$ python3 -q
>>> import numpy as np
>>> import numpy.linalg as la
>>> np.set_printoptions(suppress=True, linewidth=200)
>>> rnd = lambda a: np.round(a, 1) + 0
>>> M = np.tril(np.array([[-2, -1, 0, 0, -3, -2, -3, -1, 2],
...     [-3, 0, 0, 3, -3, -3, 0, 1, -2],
...     [0, -1, 1, -3, 3, -1, -1, -1, 0],
...     [3, 1, -3, 3, 0, 2, -1, 0, -1],
...     [-3, 3, 1, 0, 2, 0, 1, -3, 0],
...     [-3, 2, 2, -1, -3, 3, -1, -3, 0],
...     [-2, -2, -1, 1, 1, 1, 0, 3, 2],
...     [2, -3, 0, 2, 0, -3, 3, -1, -1],
...     [0, 0, -3, -1, 0, -3, 2, 0, 0]]), -1) + np.eye(9, dtype=int)
>>> print(M)
[[ 1  0  0  0  0  0  0  0  0]
 [-3  1  0  0  0  0  0  0  0]
 [ 0 -1  1  0  0  0  0  0  0]
 [ 3  1 -3  1  0  0  0  0  0]
 [-3  3  1  0  1  0  0  0  0]
 [-3  2  2 -1 -3  1  0  0  0]
 [-2 -2 -1  1  1  1  1  0  0]
 [ 2 -3  0  2  0 -3  3  1  0]
 [ 0  0 -3 -1  0 -3  2  0  1]]
>>> print(np.prod(np.diag(M)), rnd(la.det(M)))
1 1.0
>>> print(M @ M)
[[  1   0   0   0   0   0   0   0   0]
 [ -6   1   0   0   0   0   0   0   0]
 [  3  -2   1   0   0   0   0   0   0]
 [  3   5  -6   1   0   0   0   0   0]
 [-15   5   2   0   1   0   0   0   0]
 [ -6  -8   4  -2  -6   1   0   0   0]
 [ -1   3  -2   1  -1   2   1   0   0]
 [ 22 -16 -15  10  12  -3   6   1   0]
 [  2  -8 -11   3  11  -4   4   0   1]]
>>> print(rnd(np.sort(la.eigvals(M))))
[1. 1. 1. 1. 1. 1. 1. 1. 1.]
>>> print((M + M.T) / 2)
[[ 1.  -1.5  0.   1.5 -1.5 -1.5 -1.   1.   0. ]
 [-1.5  1.  -0.5  0.5  1.5  1.  -1.  -1.5  0. ]
 [ 0.  -0.5  1.  -1.5  0.5  1.  -0.5  0.  -1.5]
 [ 1.5  0.5 -1.5  1.   0.  -0.5  0.5  1.  -0.5]
 [-1.5  1.5  0.5  0.   1.  -1.5  0.5  0.   0. ]
 [-1.5  1.   1.  -0.5 -1.5  1.   0.5 -1.5 -1.5]
 [-1.  -1.  -0.5  0.5  0.5  0.5  1.   1.5  1. ]
 [ 1.  -1.5  0.   1.   0.  -1.5  1.5  1.   0. ]
 [ 0.   0.  -1.5 -0.5  0.  -1.5  1.   0.   1. ]]
>>> print(np.trace(M))
9
>>> print(rnd(la.det(M)))
1.0
>>> print(la.matrix_power(M, 4))
[[   1    0    0    0    0    0    0    0    0]
 [ -12    1    0    0    0    0    0    0    0]
 [  18   -4    1    0    0    0    0    0    0]
 [ -42   22  -12    1    0    0    0    0    0]
 [ -54    6    4    0    1    0    0    0    0]
 [ 132  -64    8   -4  -12    1    0    0    0]
 [ -20   -6   -4   -2  -14    4    1    0    0]
 [ -43  150  -90   32   36    6   12    1    0]
 [-117  120  -42   18   42    0    8    0    1]]
>>> print(rnd(np.abs(la.eigvals(M)).max()))
1.0
>>> x0 = np.array([-7, -7, 1, -4, 9, 8, -5, -9, 1])
>>> a = np.maximum(M @ x0, 0)
>>> print(M.T @ a)
[-142  -34  -17   35   45   35   35    0    0]
>>> print(np.maximum(M @ (3 * x0), 0))
[  0  42  24   0  30   0 105   0   0]
>>> print(np.maximum(M @ x0, 0) - np.maximum(-M @ x0, 0))
[ -7  14   8 -35  10  -6  35 -49 -32]
>>> print(np.flatnonzero(a > 1e-9))
[1 2 4 6]
>>> print(M * (a > 1e-9)[:, None])
[[ 0  0  0  0  0  0  0  0  0]
 [-3  1  0  0  0  0  0  0  0]
 [ 0 -1  1  0  0  0  0  0  0]
 [ 0  0  0  0  0  0  0  0  0]
 [-3  3  1  0  1  0  0  0  0]
 [ 0  0  0  0  0  0  0  0  0]
 [-2 -2 -1  1  1  1  1  0  0]
 [ 0  0  0  0  0  0  0  0  0]
 [ 0  0  0  0  0  0  0  0  0]]
>>> K = np.array([[1, 1, -1], [-1, 0, 2], [-3, 0, 0], [0, 0, -1], [2, 3, 3]])
>>> K[4] = K[2]
>>> print(K)
[[ 1  1 -1]
 [-1  0  2]
 [-3  0  0]
 [ 0  0 -1]
 [-3  0  0]]
>>> A2 = np.c_[K[:, :1] @ np.array([[-2]]), np.array([2, -3, -1, -2, 1])]
>>> print(A2)
[[-2  2]
 [ 2 -3]
 [ 6 -1]
 [ 0 -2]
 [ 6  1]]
>>> print(rnd(la.norm(A2 - K @ la.lstsq(K, A2)[0], axis=0)))
[0.  3.4]
>>> print(rnd(la.norm(la.qr(K)[0].T @ A2, axis=0) ** 2 / ((A2 ** 2).sum(axis=0) + 1e-12)))
[1.  0.4]
>>> print(rnd(la.lstsq(K, A2[:, 0])[0]))
[-2.  0.  0.]
>>> print(la.matrix_rank(A2))
2
>>> P = K @ la.solve(K.T @ K, K.T)
>>> print(rnd(la.eigvalsh(P)))
[0. 0. 1. 1. 1.]
>>> print(la.matrix_rank(np.eye(5) - P))
2
>>> print(np.trace(P))
3.0
>>> print(rnd(np.diag(P)))
[1.  0.8 0.5 0.2 0.5]
>>> data = np.load("sample18.npy")
>>> print(data)
[[-1.  3. -3.  0.]
 [ 0.  2. -3.  0.]
 [ 0.  0. -1.  0.]
 [ 0.  3. -3. -1.]]
>>> Uu, sigma, VT = la.svd(M)
>>> print(np.argmax(sigma[:-1] / (sigma[1:] + 1e-6)) + 1)
8
>>> print(rnd(sigma))
[8.8 5.2 4.8 3.8 2.7 2.2 0.6 0.1 0. ]
>>> A2 = Uu[:, :8] @ np.diag(sigma[:8]) @ VT[:8]
>>> print(rnd(la.norm(M - A2) / la.norm(M)))
0.0
>>> print(rnd(la.norm(M - A2, 2)), rnd(sigma[8]))
0.0 0.0
>>> print(la.matrix_rank(A2))
8
>>> X = np.loadtxt("case4.csv", delimiter=",")
>>> print(X)
[[-0.5  0.3 -0.4  0.2]
 [ 4.8 -1.6  3.  -1.5]
 [ 2.5 -0.8  1.7 -0.7]
 [ 0.5 -0.4  0.2 -0.1]
 [ 3.5 -1.3  2.3 -1.4]
 [ 3.9 -1.3  2.7 -1.3]
 [-2.1  0.7 -1.5  0.7]
 [ 1.6 -0.4  1.  -0.6]
 [-1.9  0.6 -1.3  0.7]
 [-2.3  0.9 -1.5  0.8]
 [-2.7  0.9 -1.8  0.9]
 [ 0.2  0.   0.  -0.1]
 [-4.9  1.6 -3.3  1.7]
 [ 4.3 -1.4  2.9 -1.5]
 [ 1.5 -0.5  0.9 -0.4]
 [ 2.7 -0.8  1.8 -0.9]
 [-0.3  0.1 -0.4  0.3]
 [ 0.7 -0.3  0.6 -0.3]
 [-0.6  0.4 -0.4  0.1]
 [ 1.2 -0.6  1.  -0.7]
 [-1.   0.4 -0.7  0.2]
 [ 2.8 -1.1  1.8 -1.2]
 [-2.1  0.7 -1.2  0.7]
 [ 1.1 -0.3  1.  -0.4]
 [ 1.3 -0.4  1.  -0.5]
 [ 5.2 -1.7  3.6 -1.6]
 [ 2.9 -1.1  1.9 -1.1]
 [ 1.4 -0.5  0.9 -0.3]
 [ 0.8 -0.2  0.4 -0.3]
 [-1.1  0.3 -0.8  0.2]
 [-2.4  1.1 -1.6  0.6]
 [ 1.8 -0.6  1.3 -0.7]
 [ 0.1  0.   0.3 -0.2]
 [-2.   0.8 -1.4  0.5]
 [ 0.  -0.1  0.   0.1]
 [ 0.9 -0.4  0.5 -0.4]
 [-1.5  0.6 -0.9  0.5]
 [-2.3  0.6 -1.3  0.8]
 [ 2.7 -1.   1.7 -0.9]]
>>> cen = X - X.mean(axis=0)
>>> V = la.svd(cen)[2][:1]
>>> A2 = cen - cen @ V.T @ V
>>> print(rnd((cen @ V.T).std(axis=0)))
[3.]
>>> print(rnd(np.cov(cen @ V.T, rowvar=False)))
9.2
